$ ipython --no-banner

In [1]: import numpy as np

In [2]: np.set_printoptions(suppress=True, linewidth=160)

In [3]: A = np.load("arr.npy")

In [4]: A
Out[4]: 
array([[  2,   1,  -1,   0,   1,  -2,   0],
       [  1,   1,   1,  -1,   1,   0,  -1],
       [  0,   0,   2,   1,  -1,   1,  -3],
       [  0,  -2,   0,   0,  -2,   0,  -3],
       [  0,  -4,   0,  -1,   0,   2,  -4],
       [ -2,  -5,   1,  -1,   1,   2,  -4],
       [ -1,  -3,   2,   0,  -1,   1,  -2],
       [ -2,  -5,   1,   0,  -3,   3,  -1],
       [ -1,  -6,   2,   0,  -1,   4,   0],
       [ -3,  -5,   2,   1,  -2,   3,  -2],
       [ -2,  -3,   2,  -1,  -2,   3,  -3],
       [ -4,  -2,   4,   1,  -1,   3,  -2],
       [ -6,  -2,   6,   3,   1,   3,  -2],
       [ -6,  -1,   5,   2,   2,   4,   0],
       [ -7,   0,   4,   0,   3,   2,   0],
       [ -7,   0,   5,   1,   4,   1,   0],
       [ -9,   1,   6,   1,   3,   2,   0],
       [ -8,   1,   8,   3,   4,   0,  -1],
       [ -6,   0,   9,   5,   4,  -2,  -2],
       [ -7,  -2,  10,   3,   2,  -4,  -1],
       [ -6,  -3,   9,   1,   4,  -5,   0],
       [ -5,  -5,   7,   0,   3,  -5,   2],
       [ -6,  -7,   6,   2,   5,  -4,   3],
       [ -8,  -7,   7,   1,   5,  -3,   5],
       [-10,  -9,   7,   3,   3,  -5,   7],
       [-12,  -9,   5,   1,   1,  -7,   8],
       [-10, -10,   6,   2,   1,  -5,   6],
       [-12,  -9,   5,   0,   3,  -5,   5],
       [-10,  -7,   4,   0,   5,  -5,   4],
       [ -9,  -6,   6,  -1,   3,  -7,   4],
       [-11,  -7,   4,   1,   2,  -8,   6],
       [-10,  -9,   6,   1,   3,  -7,   7],
       [-12,  -8,   4,   3,   1,  -9,   8],
       [-10,  -7,   6,   2,   0,  -7,   8],
       [ -9,  -9,   6,   0,  -2,  -8,  10],
       [ -8,  -7,   8,   0,  -2,  -6,  12]])

In [5]: lab = A[:, 1] > np.median(A[:, 1])

In [6]: f = A[lab].mean(axis=0) - A[~lab].mean(axis=0)

In [7]: lab.astype(int)
Out[7]: array([1, 1, 1, 1, 1, 0, 1, 0, 0, 0, 1, 1, 1, 1, 1, 1, 1, 1, 1, 1, 1, 0, 0, 0, 0, 0, 0, 0, 0, 0, 0, 0, 0, 0, 0, 0])

In [8]: Xs = A - A.mean(axis=1)
Traceback (most recent call last):
  Cell In[8], line 1
    Xs = A - A.mean(axis=1)
ValueError: operands could not be broadcast together with shapes (36,7) (36,) 


In [9]: Xs = A - A.mean(axis=0)

In [10]: U, s, Vt = np.linalg.svd(Xs, full_matrices=False)

In [11]: np.linalg.matrix_rank(Xs)
Out[11]: np.int64(7)

In [12]: np.round(Vt[0] * np.sign(Vt[0, np.abs(Vt[0]).argmax()]), 3)
Out[12]: array([-0.491, -0.364,  0.225,  0.05 ,  0.104, -0.506,  0.554])

In [13]: np.round(Xs.mean(axis=0), 3) + 0
Out[13]: array([0., 0., 0., 0., 0., 0., 0.])

In [14]: (np.sign(U[:, 0]) == np.sign(U[0, 0])).astype(int)
Out[14]: array([1, 1, 1, 1, 1, 1, 1, 1, 1, 1, 1, 1, 1, 1, 1, 1, 1, 1, 1, 0, 0, 0, 0, 0, 0, 0, 0, 0, 0, 0, 0, 0, 0, 0, 0, 0])

In [15]: x = np.array([2, 6, 0, -4, 4, 1, 7])

In [16]: target = A @ x

In [17]: np.round(np.linalg.pinv(A) @ A, 3) + 0
Out[17]: 
array([[1., 0., 0., 0., 0., 0., 0.],
       [0., 1., 0., 0., 0., 0., 0.],
       [0., 0., 1., 0., 0., 0., 0.],
       [0., 0., 0., 1., 0., 0., 0.],
       [0., 0., 0., 0., 1., 0., 0.],
       [0., 0., 0., 0., 0., 1., 0.],
       [0., 0., 0., 0., 0., 0., 1.]])

In [18]: np.round(np.linalg.solve(A.T @ A, A.T @ target), 3) + 0
Out[18]: array([ 2.,  6.,  0., -4.,  4.,  1.,  7.])

In [19]: np.round(np.linalg.lstsq(A, target)[0], 3) + 0
Out[19]: array([ 2.,  6.,  0., -4.,  4.,  1.,  7.])

In [20]: try:
    ...:     np.linalg.solve(A, target)
    ...: except np.linalg.LinAlgError as e:
    ...:     print(e)
    ...: 
Last 2 dimensions of the array must be square

In [21]: rng = np.random.default_rng(28666)

In [22]: target = target + 0.05 * rng.normal(size=36)

In [23]: target.round(3)
Out[23]: 
array([ 11.962,   9.093, -27.976, -40.981, -45.993, -51.974, -36.927, -50.04 , -37.926, -59.037, -43.906, -39.064, -43.055, -14.   ,   0.102,  -0.995,  -1.924,
       -13.048, -31.976, -41.015, -23.017, -19.002, -25.016, -10.05 , -30.045, -29.027, -47.032, -35.969, -18.954, -16.909, -26.015, -23.944, -32.94 , -20.998,
       -17.942,  11.92 ])

In [24]: b, *_ = np.linalg.lstsq(A, target)

In [25]: np.round(A.T @ (target - A @ b), 3) + 0
Out[25]: array([0., 0., 0., 0., 0., 0., 0.])

In [26]: b.round()
Out[26]: array([ 2.,  6., -0., -4.,  4.,  1.,  7.])

In [27]: K = np.load("data.npy")

In [28]: K
Out[28]: 
array([[0, 1, 0, 0, 1],
       [1, 0, 0, 0, 1],
       [0, 0, 0, 1, 0],
       [0, 0, 1, 0, 0],
       [1, 1, 0, 0, 0]])

In [29]: # symmetric

In [30]: B = np.array([[-3, -2, -3], [3, 0, -1], [-1, -3, 0], [2, -3, -3], [-2, -1, -1]])

In [31]: np.linalg.matrix_rank(K @ B)
Out[31]: np.int64(3)

In [32]: np.einsum("ij->j", K)
Out[32]: array([2, 2, 1, 1, 2])

In [33]: K @ B
Out[33]: 
array([[ 1, -1, -2],
       [-5, -3, -4],
       [ 2, -3, -3],
       [-1, -3,  0],
       [ 0, -2, -4]])

In [34]: q, V = np.linalg.qr(K[:, :4])[0], np.linalg.qr(K[:, 4:])[0]

In [35]: s = np.linalg.svd(q.T @ V, compute_uv=False)

In [36]: np.round(np.linalg.norm(q @ q.T - V @ V.T, 2), 3)
Out[36]: np.float64(1.0)

In [37]: x = np.array([0, 0, 0, 1, 2])

In [38]: target = K @ x

In [39]: b, lr = np.zeros(5), 1 / np.linalg.norm(K, 2) ** 2

In [40]: for i in range(4):
    ...:     b -= lr * K.T @ (K @ b - target)
    ...:     if i % 1 == 0: print(i, round(np.linalg.norm(K @ b - target), 3))
    ...: 
0 1.436
1 1.077
2 0.808
3 0.606

In [41]: b.round(3)
Out[41]: array([0.211, 0.211, 0.   , 0.684, 1.578])

In [42]: J = np.loadtxt("out14.csv", delimiter=",")

In [43]: J.round(3)
Out[43]: 
array([[ 1.072,  0.837,  0.397,  3.678, -3.076],
       [ 2.14 ,  3.135,  0.548,  1.124,  3.005],
       [ 1.427,  1.369,  0.486,  3.817, -2.507],
       [ 1.863,  2.885,  0.451,  0.316,  3.592],
       [ 2.371,  3.236,  0.646,  2.254,  1.846],
       [-0.463,  0.028, -0.236, -3.247,  3.767],
       [-2.148, -3.141, -0.551, -1.151, -2.982],
       [ 0.57 ,  1.394,  0.053, -2.075,  4.292],
       [-1.819, -2.841, -0.436, -0.204, -3.659],
       [-1.334, -1.227, -0.463, -3.79 ,  2.671],
       [ 2.392,  3.167,  0.668,  2.687,  1.255],
       [ 1.182,  1.   ,  0.425,  3.732, -2.915],
       [-1.109, -2.054, -0.212,  1.241, -4.239],
       [-1.726, -1.837, -0.557, -3.841,  1.892],
       [ 0.585,  0.141,  0.269,  3.35 , -3.653],
       [-2.361, -3.241, -0.64 , -2.159, -1.962],
       [ 1.333,  1.226,  0.462,  3.79 , -2.672],
       [ 0.452, -0.043,  0.233,  3.237, -3.776],
       [ 1.247,  1.097,  0.441,  3.759, -2.813],
       [-2.385, -3.218, -0.656, -2.422, -1.63 ],
       [ 1.172,  0.985,  0.422,  3.727, -2.93 ],
       [-2.196, -2.656, -0.656, -3.537,  0.422],
       [ 0.132, -0.479,  0.146,  2.929, -4.019],
       [ 0.585,  0.141,  0.269,  3.35 , -3.653],
       [-0.558, -0.104, -0.262, -3.328,  3.679],
       [-0.431,  0.072, -0.228, -3.219,  3.794],
       [-2.189, -3.171, -0.566, -1.3  , -2.854],
       [ 1.65 ,  2.665,  0.381, -0.192,  3.872],
       [ 1.308,  1.188,  0.456,  3.782, -2.714],
       [ 0.807,  0.454,  0.328,  3.517, -3.416],
       [-2.374, -3.071, -0.675, -2.974, -0.795],
       [-2.34 , -2.969, -0.675, -3.174, -0.424],
       [-1.107, -2.051, -0.212,  1.245, -4.24 ],
       [-1.05 , -0.805, -0.391, -3.667,  3.107],
       [-1.473, -2.472, -0.324,  0.565, -4.037]])

In [44]: C2 = np.cov(J, rowvar=False)

In [45]: np.round(np.median(J, axis=0), 3)
Out[45]: array([ 0.132,  0.028,  0.053,  0.565, -2.507])

In [46]: np.argsort(-J.std(axis=0).round(6), kind="stable")
Out[46]: array([4, 3, 1, 0, 2])

In [47]: np.argwhere(np.triu(np.abs(np.corrcoef(J.T)) > 0.8, 1))
Out[47]: 
array([[0, 1],
       [0, 2],
       [1, 2],
       [2, 3]])

In [48]: np.round(np.polyfit(J[:, 4], J[:, 2], 1), 3)
Out[48]: array([-0.007, -0.024])

In [49]: E = np.loadtxt("case6.csv", delimiter=",")

In [50]: E
Out[50]: 
array([[72.004, 47.973, -0.082, 63.95 , 39.98 , 47.973,  0.071,  7.889, 72.067],
       [80.967, 54.013, -0.002, 72.039, 44.986, 54.   , -0.049,  9.054, 80.993],
       [44.967, 30.016,  0.033, 40.066, 25.016, 30.006, -0.14 ,  5.145, 44.988],
       [44.945, 30.08 ,  0.065, 39.914, 24.979, 30.057,  0.047,  4.928, 44.999],
       [54.049, 35.957, -0.047, 47.97 , 29.944, 36.025, -0.054,  5.979, 53.984],
       [27.059, 18.031, -0.012, 23.977, 14.957, 18.046,  0.018,  3.069, 26.972],
       [35.983, 23.999, -0.068, 32.069, 20.077, 24.037, -0.048,  4.026, 35.988],
       [-0.027, -0.008, -0.02 , -0.051, -0.058, -0.077, -0.059, -0.058, -0.058],
       [ 9.007,  5.986, -0.027,  7.985,  5.047,  5.926,  0.067,  1.034,  8.931]])

In [51]: th = np.radians(36)

In [52]: Rm = np.eye(9)

In [53]: Rm[1, 1] = Rm[0, 0] = np.cos(th)

In [54]: Rm[1, 0], Rm[0, 1] = -np.sin(th), np.sin(th)

In [55]: Rm.round(3)
Out[55]: 
array([[ 0.809,  0.588,  0.   ,  0.   ,  0.   ,  0.   ,  0.   ,  0.   ,  0.   ],
       [-0.588,  0.809,  0.   ,  0.   ,  0.   ,  0.   ,  0.   ,  0.   ,  0.   ],
       [ 0.   ,  0.   ,  1.   ,  0.   ,  0.   ,  0.   ,  0.   ,  0.   ,  0.   ],
       [ 0.   ,  0.   ,  0.   ,  1.   ,  0.   ,  0.   ,  0.   ,  0.   ,  0.   ],
       [ 0.   ,  0.   ,  0.   ,  0.   ,  1.   ,  0.   ,  0.   ,  0.   ,  0.   ],
       [ 0.   ,  0.   ,  0.   ,  0.   ,  0.   ,  1.   ,  0.   ,  0.   ,  0.   ],
       [ 0.   ,  0.   ,  0.   ,  0.   ,  0.   ,  0.   ,  1.   ,  0.   ,  0.   ],
       [ 0.   ,  0.   ,  0.   ,  0.   ,  0.   ,  0.   ,  0.   ,  1.   ,  0.   ],
       [ 0.   ,  0.   ,  0.   ,  0.   ,  0.   ,  0.   ,  0.   ,  0.   ,  1.   ]])

In [56]: B = E @ Rm.T

In [57]: np.round(np.abs(B - E).max(axis=0), 3)
Out[57]: array([16.285, 57.907,  0.   ,  0.   ,  0.   ,  0.   ,  0.   ,  0.   ,  0.   ])

In [58]: np.round(np.linalg.svd(E, compute_uv=False), 3), np.round(np.linalg.svd(B, compute_uv=False), 3)
Out[58]: 
(array([288.56 ,   0.302,   0.186,   0.153,   0.14 ,   0.089,   0.081,   0.036,   0.028]),
 array([288.56 ,   0.302,   0.186,   0.153,   0.14 ,   0.089,   0.081,   0.036,   0.028]))
